In [1]: import numpy as np

In [2]: np.set_printoptions(suppress=True, linewidth=160)

In [3]: data = np.load("dump.npy")

In [4]: data
Out[4]: 
array([[ 0, -3,  1, -3, -1],
       [ 0,  0, -3,  1, -2],
       [ 0,  0,  0, -1, -1],
       [ 0,  0,  0,  0,  3],
       [ 0,  0,  0,  0,  0]])

In [5]: np.linalg.inv(data)
LinAlgError: Singular matrix


In [6]: round(float(np.trace(np.linalg.pinv(data) @ data)), 3)
Out[6]: 4.0

In [7]: np.abs(np.diag(np.linalg.qr(data)[1])) > 1e-9
Out[7]: array([False, False, False, False, False])

In [8]: rank = np.linalg.matrix_rank(data)

In [9]: rank
Out[9]: np.int64(4)

In [10]: ns = np.linalg.svd(data)[2][rank:].T

In [11]: ns @ ns.T
Out[11]: 
array([[1., 0., 0., 0., 0.],
       [0., 0., 0., 0., 0.],
       [0., 0., 0., 0., 0.],
       [0., 0., 0., 0., 0.],
       [0., 0., 0., 0., 0.]])

In [12]: ns[:, 0] / ns[np.abs(ns[:, 0]).round(6).argmax(), 0]
Out[12]: array([1., 0., 0., 0., 0.])

In [13]: [int(np.linalg.matrix_rank(data[:, :j + 1])) for j in range(5)]
Out[13]: [0, 1, 2, 3, 4]

In [14]: np.linalg.matrix_rank(data.T @ data), np.linalg.matrix_rank(data @ data.T)
Out[14]: (np.int64(4), np.int64(4))

In [15]: [int(np.linalg.matrix_rank(np.delete(data, i, axis=0))) for i in range(5)]
Out[15]: [3, 3, 3, 3, 4]

In [16]: E = np.load("sample10.npy")

In [17]: E
Out[17]: 
array([[ -2,  -2,  -2,  -2,  -2,  -2,  -2,  -2,  -2,  -2,  -2,  -2,  -2],
       [ -2,  -4,  -4,  -4,  -4,  -4,  -4,  -4,  -4,  -4,  -4,  -4,  -4],
       [ -2,  -4,  -6,  -6,  -6,  -6,  -6,  -6,  -6,  -6,  -6,  -6,  -6],
       [ -2,  -4,  -6,  -8,  -8,  -8,  -8,  -8,  -8,  -8,  -8,  -8,  -8],
       [ -2,  -4,  -6,  -8, -10, -10, -10, -10, -10, -10, -10, -10, -10],
       [ -2,  -4,  -6,  -8, -10, -12, -12, -12, -12, -12, -12, -12, -12],
       [ -2,  -4,  -6,  -8, -10, -12, -14, -14, -14, -14, -14, -14, -14],
       [ -2,  -4,  -6,  -8, -10, -12, -14, -16, -16, -16, -16, -16, -16],
       [ -2,  -4,  -6,  -8, -10, -12, -14, -16, -18, -18, -18, -18, -18],
       [ -2,  -4,  -6,  -8, -10, -12, -14, -16, -18, -20, -20, -20, -20],
       [ -2,  -4,  -6,  -8, -10, -12, -14, -16, -18, -20, -22, -22, -22],
       [ -2,  -4,  -6,  -8, -10, -12, -14, -16, -18, -20, -22, -24, -24],
       [ -2,  -4,  -6,  -8, -10, -12, -14, -16, -18, -20, -22, -24, -26]])

In [18]: # equal to its transpose

In [19]: T = np.stack([E, 5 * E, E[::-1]])

In [20]: np.einsum("bij,cij->bc", T, T)
Out[20]: 
array([[ 22204, 111020,  15064],
       [111020, 555100,  75320],
       [ 15064,  75320,  22204]])

In [21]: np.linalg.matrix_rank(T.reshape(3, -1))
Out[21]: np.int64(2)

In [22]: T.shape
Out[22]: (3, 13, 13)

In [23]: J = np.load("m.npy")

In [24]: J
Out[24]: 
array([[ 3,  1, -7, -1,  1,  1,  0, -9, -3,  1,  7,  9, -2],
       [-2,  3,  1, -7, -1,  1,  1,  0, -9, -3,  1,  7,  9],
       [ 9, -2,  3,  1, -7, -1,  1,  1,  0, -9, -3,  1,  7],
       [ 7,  9, -2,  3,  1, -7, -1,  1,  1,  0, -9, -3,  1],
       [ 1,  7,  9, -2,  3,  1, -7, -1,  1,  1,  0, -9, -3],
       [-3,  1,  7,  9, -2,  3,  1, -7, -1,  1,  1,  0, -9],
       [-9, -3,  1,  7,  9, -2,  3,  1, -7, -1,  1,  1,  0],
       [ 0, -9, -3,  1,  7,  9, -2,  3,  1, -7, -1,  1,  1],
       [ 1,  0, -9, -3,  1,  7,  9, -2,  3,  1, -7, -1,  1],
       [ 1,  1,  0, -9, -3,  1,  7,  9, -2,  3,  1, -7, -1],
       [-1,  1,  1,  0, -9, -3,  1,  7,  9, -2,  3,  1, -7],
       [-7, -1,  1,  1,  0, -9, -3,  1,  7,  9, -2,  3,  1],
       [ 1, -7, -1,  1,  1,  0, -9, -3,  1,  7,  9, -2,  3]])

In [25]: left, sig, Vt = np.linalg.svd(J, full_matrices=False)

In [26]: print(left.shape, sig.shape, Vt.shape)
(13, 13) (13,) (13, 13)

In [27]: sig.round(3)
Out[27]: array([26.451, 26.451, 20.113, 20.113, 19.124, 19.124, 17.049, 17.049,  9.74 ,  9.74 ,  3.09 ,  3.09 ,  1.   ])

In [28]: (sig > 1e-8).sum()
Out[28]: np.int64(13)

In [29]: np.allclose(left * sig @ Vt, J)
Out[29]: True
